$ python -q
>>> import numpy as np
>>> np.set_printoptions(precision=1, suppress=True, linewidth=120, sign=" ")
>>> rnd = lambda a: np.round(a, 1) + 0
>>> arr = np.array([[0, 0, -9, 0, 0, 0, 0],
...     [0, 0, 0, 0, 0, 8, 0],
...     [0, 3, 0, 0, 0, 0, 0],
...     [0, 0, 0, 0, 0, 0, 0],
...     [0, 0, 0, -8, 0, 0, 0],
...     [-9, 0, 0, 0, 0, 0, 0],
...     [0, 0, 0, 0, 9, 0, 0]])
>>> rk = np.linalg.matrix_rank(arr)
>>> rk
np.int64(6)
>>> null = np.linalg.svd(arr)[2][rk:].T
>>> null[:, 0] / null[np.abs(null[:, 0]).round(6).argmax(), 0]
array([ 0.,  0.,  0.,  0.,  0.,  0.,  1.])
>>> [int(np.linalg.matrix_rank(arr[:, :j + 1])) for j in range(7)]
[1, 2, 3, 4, 5, 6, 6]
>>> [int(np.linalg.matrix_rank(arr[:i])) for i in range(1, len(arr) + 1)]
[1, 2, 3, 3, 4, 5, 6]
>>> null @ null.T
array([[ 0.,  0.,  0.,  0.,  0.,  0.,  0.],
       [ 0.,  0.,  0.,  0.,  0.,  0.,  0.],
       [ 0.,  0.,  0.,  0.,  0.,  0.,  0.],
       [ 0.,  0.,  0.,  0.,  0.,  0.,  0.],
       [ 0.,  0.,  0.,  0.,  0.,  0.,  0.],
       [ 0.,  0.,  0.,  0.,  0.,  0.,  0.],
       [ 0.,  0.,  0.,  0.,  0.,  0.,  1.]])
>>> np.allclose(arr @ null, 0)
True
>>> [int(np.linalg.matrix_rank(np.delete(arr, i, axis=0))) for i in range(7)]
[5, 5, 5, 6, 5, 5, 5]
>>> np.unique(arr.round(6), axis=0).shape
(7, 7)
>>> try:
...     np.linalg.inv(arr)
... except np.linalg.LinAlgError as e:
...     print(repr(e))
... 
LinAlgError('Singular matrix')
>>> np.linalg.lstsq(arr[:-1].T, arr[-1])[2]
np.int32(5)
>>> arr.shape
(7, 7)
>>> np.unravel_index(np.abs(arr).argmax(), arr.shape)
(np.int64(0), np.int64(2))
>>> np.count_nonzero(arr)
np.int64(6)
>>> np.linalg.matrix_rank(arr)
np.int64(6)
>>> np.diff(arr, axis=0)
array([[ 0,  0,  9,  0,  0,  8,  0],
       [ 0,  3,  0,  0,  0, -8,  0],
       [ 0, -3,  0,  0,  0,  0,  0],
       [ 0,  0,  0, -8,  0,  0,  0],
       [-9,  0,  0,  8,  0,  0,  0],
       [ 9,  0,  0,  0,  9,  0,  0]])
>>> rnd(arr.mean(axis=0))
array([-1.3,  0.4, -1.3, -1.1,  1.3,  1.1,  0. ])
>>> arr.sum(axis=1)
array([-9,  8,  3,  0, -8, -9,  9])
>>> r0 = np.array([2, 1, 0, 0, 1, 1, 2, 0, 2])
>>> A = r0[np.abs(np.subtract.outer(np.arange(9), np.arange(9)))]
>>> A
array([[ 2,  1,  0,  0,  1,  1,  2,  0,  2],
       [ 1,  2,  1,  0,  0,  1,  1,  2,  0],
       [ 0,  1,  2,  1,  0,  0,  1,  1,  2],
       [ 0,  0,  1,  2,  1,  0,  0,  1,  1],
       [ 1,  0,  0,  1,  2,  1,  0,  0,  1],
       [ 1,  1,  0,  0,  1,  2,  1,  0,  0],
       [ 2,  1,  1,  0,  0,  1,  2,  1,  0],
       [ 0,  2,  1,  1,  0,  0,  1,  2,  1],
       [ 2,  0,  2,  1,  1,  0,  0,  1,  2]])
>>> rng = np.random.default_rng(46)
>>> idx = rng.permutation(9)
>>> A2 = A[:, idx] * rng.choice([-1, 1], 9)
>>> A2
array([[ 2,  1, -2,  1,  1,  2,  0,  0,  0],
       [ 1,  0, -1,  2,  1,  0,  1, -2,  0],
       [ 1,  0,  0,  1,  0,  2,  2, -1,  1],
       [ 0,  1,  0,  0,  0,  1,  1, -1,  2],
       [ 0,  2, -1,  0,  1,  1,  0,  0,  1],
       [ 1,  1, -1,  1,  2,  0,  0,  0,  0],
       [ 2,  0, -2,  1,  1,  0,  1, -1,  0],
       [ 1,  0,  0,  2,  0,  1,  1, -2,  1],
       [ 0,  1, -2,  0,  0,  2,  2, -1,  1]])
>>> Uu, _, Vh = np.linalg.svd(A.T @ A2)
>>> rnd(Uu @ Vh)
array([[ 0.,  0., -1.,  0.,  0.,  0.,  0.,  0.,  0.],
       [ 0.,  0.,  0.,  1.,  0.,  0.,  0.,  0.,  0.],
       [ 0.,  0.,  0.,  0.,  0.,  0.,  1.,  0.,  0.],
       [ 0.,  0.,  0.,  0.,  0.,  0.,  0.,  0.,  1.],
       [ 0.,  1.,  0.,  0.,  0.,  0.,  0.,  0.,  0.],
       [ 0.,  0.,  0.,  0.,  1.,  0.,  0.,  0.,  0.],
       [ 1.,  0.,  0.,  0.,  0.,  0.,  0.,  0.,  0.],
       [ 0.,  0.,  0.,  0.,  0.,  0.,  0., -1.,  0.],
       [ 0.,  0.,  0.,  0.,  0.,  1.,  0.,  0.,  0.]])
>>> rnd(np.linalg.lstsq(A, A2)[0])
array([[ 0.,  0., -1.,  0.,  0.,  0.,  0.,  0.,  0.],
       [ 0.,  0.,  0.,  1.,  0.,  0.,  0.,  0.,  0.],
       [ 0.,  0.,  0.,  0.,  0.,  0.,  1.,  0.,  0.],
       [ 0.,  0.,  0.,  0.,  0.,  0.,  0.,  0.,  1.],
       [ 0.,  1.,  0.,  0.,  0.,  0.,  0.,  0.,  0.],
       [ 0.,  0.,  0.,  0.,  1.,  0.,  0.,  0.,  0.],
       [ 1.,  0.,  0.,  0.,  0.,  0.,  0.,  0.,  0.],
       [ 0.,  0.,  0.,  0.,  0.,  0.,  0., -1.,  0.],
       [ 0.,  0.,  0.,  0.,  0.,  1.,  0.,  0.,  0.]])
>>> idx
array([ 6,  4,  0,  1,  5,  8,  2,  7,  3])
>>> np.trace(A)
np.int64(18)
>>> rnd(np.sort(np.abs(np.linalg.eigvals(A))))
array([ 0.1,  0.1,  1. ,  1.1,  1.9,  2.2,  3.7,  4. ,  7.8])
>>> np.allclose(A @ A.T, A.T @ A)
True
>>> rnd(np.linalg.det(A))
np.float64(10.0)
>>> rnd(np.abs(np.linalg.eigvals(A)).max())
np.float64(7.8)
